$ python3 -q
>>> import numpy as np
>>> np.set_printoptions(precision=4, suppress=True, linewidth=120)
>>> F = np.loadtxt("w.csv", delimiter=",")
>>> print(F)
[[ -2.  -2.  -2.  -2.  -2.]
 [ -2.  -4.  -4.  -4.  -4.]
 [ -2.  -4.  -6.  -6.  -6.]
 [ -2.  -4.  -6.  -8.  -8.]
 [ -2.  -4.  -6.  -8. -10.]]
>>> x = np.array([0, -2, -2, 0, 0])
>>> target = F @ x
>>> print(target)
[ 8. 16. 20. 20. 20.]
>>> print(np.linalg.solve(F, -1 * target))
[-0.  2.  2. -0. -0.]
>>> print(np.linalg.solve(F, target + F[:, 0]))
[ 1. -2. -2. -0. -0.]
>>> P = np.triu(np.array([[3, -3, 1, -1, 1],
...     [-3, 2, -3, -3, 2],
...     [-2, 2, 3, 1, 1],
...     [1, 1, -1, 2, -1],
...     [-3, -1, 3, -2, 0]]), 1) + np.eye(5)
>>> Y = P @ F @ np.linalg.inv(P)
>>> print(np.poly(Y))
[  1.  30. 140. 224. 144.  32.]
>>> print(P @ F - F @ P)
[[  4.   2.   2.   0.  10.]
 [  8.  10.  14.  16.  32.]
 [ -4. -14. -22. -24.  -8.]
 [  2.  -2.  -4.   0.  18.]
 [  0.  -6. -10.  -8.   8.]]
>>> print(Y)
[[   2.   12.   38.    4.  -58.]
 [   6.   30.  104.   14. -138.]
 [  -6.  -30. -102.  -16.  128.]
 [   0.    0.    0.    0.    2.]
 [  -2.  -10.  -34.   -6.   40.]]
>>> print(np.round(np.linalg.det(Y), 4))
-32.0
>>> feats = np.load("dump.npy")
>>> print(feats)
[[0 0 1 1 2]
 [1 0 0 2 1]
 [0 2 1 1 1]
 [0 2 1 1 1]
 [2 1 1 2 1]]
>>> U, s, vt = np.linalg.svd(feats)
>>> print(s.round(4) + 0)
[5.2694 2.4061 1.69   0.7669 0.    ]
>>> print(np.argmax(s[:-1] / (s[1:] + 1e-6)) + 1)
4
>>> Y = U[:, :4] @ np.diag(s[:4]) @ vt[:4]
>>> print(np.round(np.linalg.norm(feats - Y, 2), 4), round(float(s[4]), 4))
0.0 0.0
>>> print(np.linalg.matrix_rank(feats, rtol=0.05))
4
>>> print(np.linalg.matrix_rank(Y))
4
>>> print(round(np.abs(feats - Y).max(), 4))
0.0
>>> print(np.linalg.matrix_rank(feats, rtol=0.1))
4
>>> print([round(float(x), 4) for x in np.linalg.svd(feats, compute_uv=False)[:3]])
[5.2694, 2.4061, 1.69]
>>> print(np.linalg.cond(feats) > 100)
True
>>> print(np.round(np.linalg.norm(feats, 2) / np.linalg.norm(feats), 4))
0.8663
>>> print(np.argsort(-np.linalg.norm(feats, axis=0).round(6), kind="stable")[:3])
[3 1 4]
>>> U, s, vt = np.linalg.svd(feats)
>>> V = vt[:(s > 1e-8).sum()]
>>> rng = np.random.default_rng(522)
>>> x = feats[4] + -3 * feats[1] + rng.integers(2) * np.eye(5)[4]
>>> print(x)
[-1.  1.  1. -4. -2.]
>>> print(np.linalg.matrix_rank(np.vstack([feats, x])))
4
>>> print(np.diag(V.T @ V))
[0.8815 0.9333 0.637  0.8148 0.7333]
>>> print(np.allclose(V.T @ V @ x, x))
True
>>> print(V.T @ V)
[[ 0.8815 -0.0889  0.2074  0.1481 -0.1778]
 [-0.0889  0.9333  0.1556  0.1111 -0.1333]
 [ 0.2074  0.1556  0.637  -0.2593  0.3111]
 [ 0.1481  0.1111 -0.2593  0.8148  0.2222]
 [-0.1778 -0.1333  0.3111  0.2222  0.7333]]
>>> print(round(np.linalg.norm(x - V.T @ V @ x), 4))
0.0
>>> W1 = np.array([[-2, -1, -1], [2, -1, 2], [-2, 2, 0], [2, -2, -2], [1, 2, 0]])
>>> coef = np.array([1, 3, 2])
>>> H = np.maximum(feats @ W1 + coef, 0)
>>> print((H > 0).mean(axis=0))
[1.  0.6 0.4]
>>> print(np.linalg.matrix_rank(H))
3
>>> print((H > 0).astype(int))
[[1 1 0]
 [1 0 0]
 [1 1 1]
 [1 1 1]
 [1 0 0]]
>>> C = np.array([[-6, -6, 1], [2, -2, -6], [9, -3, -9]])
>>> print((H @ C).round(6).argmax(axis=1))
[0 2 0 0 2]
>>> print(H @ C)
[[ -4 -32 -39]
 [-24 -24   4]
 [  6 -54 -48]
 [  6 -54 -48]
 [-12 -12   2]]
